% ipython --no-banner

In [1]: import numpy as np

In [2]: np.set_printoptions(precision=3, suppress=True, linewidth=160)

In [3]: tidy = lambda a: np.round(a, 3) + 0

In [4]: arr = np.array([[-1, 1, -2], [1, 3, 0], [4, 6, 3], [4, 6, 3]])

In [5]: arr
Out[5]: 
array([[-1,  1, -2],
       [ 1,  3,  0],
       [ 4,  6,  3],
       [ 4,  6,  3]])

In [6]: r0, g = arr[0], arr[3]

In [7]: r0 @ g
Out[7]: np.int64(-4)

In [8]: p = (r0 @ g) / (r0 @ r0) * r0

In [9]: tidy(p)
Out[9]: array([ 0.667, -0.667,  1.333])

In [10]: tidy(np.linalg.norm(r0 + g) ** 2 + np.linalg.norm(r0 - g) ** 2)
Out[10]: np.float64(134.0)

In [11]: np.outer(r0, g)
Out[11]: 
array([[ -4,  -6,  -3],
       [  4,   6,   3],
       [ -8, -12,  -6]])

In [12]: Uu, sig, Vt = np.linalg.svd(arr)

In [13]: tidy(sig)
Out[13]: array([11.413,  2.782,  0.   ])

In [14]: np.argmax(sig[:-1] / (sig[1:] + 1e-6)) + 1
Out[14]: np.int64(2)

In [15]: M2 = Uu[:, :2] @ np.diag(sig[:2]) @ Vt[:2]

In [16]: tidy(np.abs(arr - M2).max())
Out[16]: np.float64(0.0)

In [17]: tidy(M2)
Out[17]: 
array([[-1.,  1., -2.],
       [ 1.,  3.,  0.],
       [ 4.,  6.,  3.],
       [ 4.,  6.,  3.]])

In [18]: tidy(np.linalg.norm(arr - M2) / np.linalg.norm(arr))
Out[18]: np.float64(0.0)

In [19]: tidy(np.linalg.norm(arr - M2, 2)), tidy(sig[2])
Out[19]: (np.float64(0.0), np.float64(0.0))

In [20]: np.linalg.cond(arr) > 100
Out[20]: np.True_

In [21]: np.argsort(-np.linalg.norm(arr, axis=0).round(6), kind="stable")[:3]
Out[21]: array([1, 0, 2])

In [22]: tidy(np.linalg.norm(arr, 2) / np.linalg.norm(arr))
Out[22]: np.float64(0.972)

In [23]: data = np.array([[-1, -2, -2, -2, -4, -4],
    ...:     [-1, 0, -1, -2, 0, -2],
    ...:     [-1, 0, -3, -2, 0, -6],
    ...:     [-1, -2, -2, 2, 4, 4],
    ...:     [-1, 0, -1, 2, 0, 2],
    ...:     [-1, 0, -3, 2, 0, 6]])

In [24]: vec = np.array([-2, 1, 1, 1, 1, -2])

In [25]: y = data @ vec

In [26]: y
Out[26]: array([  0,   3,   9,  -4,  -1, -11])

In [27]: tidy(np.linalg.solve(data, -1 * y))
Out[27]: array([ 2., -1., -1., -1., -1.,  2.])

In [28]: O, V = np.linalg.qr(data[:, :3])[0], np.linalg.qr(data[:, 3:])[0]

In [29]: sig = np.linalg.svd(O.T @ V, compute_uv=False)

In [30]: tidy(np.linalg.norm(O @ O.T - V @ V.T, 2))
Out[30]: np.float64(1.0)

In [31]: (sig > 0.9).sum()
Out[31]: np.int64(0)

In [32]: tidy(sig)
Out[32]: array([0., 0., 0.])

In [33]: vec = np.array([0, 0, 3, 2, 1, 2])

In [34]: y = data @ vec

In [35]: b, lr = np.zeros(6), 1 / np.linalg.norm(data, 2) ** 2

In [36]: for i in range(6):
    ...:     b -= lr * data.T @ (data @ b - y)
    ...:     if i % 1 == 0: print(i, round(np.linalg.norm(data @ b - y), 3))
    ...: 
0 12.139
1 9.276
2 7.166
3 5.626
4 4.519
5 3.736

In [37]: tidy(np.linalg.cond(data))
Out[37]: np.float64(14.561)

In [38]: tidy(b)
Out[38]: array([0.809, 0.477, 1.941, 1.185, 0.987, 2.367])

In [39]: X = np.load("data.npy")

In [40]: X
Out[40]: 
array([[30,  0,  0],
       [ 0,  3,  8],
       [ 0,  0,  0],
       [ 0,  3, 10],
       [ 0,  7, 10],
       [25,  0,  0],
       [ 0, 11, 20],
       [ 0,  0,  6],
       [ 0,  0,  0],
       [ 0, 15, 19],
       [ 0,  3,  7],
       [ 0, 31, 38],
       [ 4,  0,  1],
       [ 8,  0,  0],
       [ 0, 19, 26],
       [ 0,  7, 15],
       [ 5,  0,  2],
       [ 4,  0,  1],
       [ 0,  0,  2],
       [ 0,  7,  9],
       [ 8,  0,  0],
       [18,  0,  0],
       [ 0,  7, 16]])

In [41]: P = X @ np.linalg.solve(X.T @ X, X.T)

In [42]: np.allclose(P @ P, P)
Out[42]: True

In [43]: tidy(np.linalg.eigvalsh(P))
Out[43]: array([0., 0., 0., 0., 0., 0., 0., 0., 0., 0., 0., 0., 0., 0., 0., 0., 0., 0., 0., 0., 1., 1., 1.])
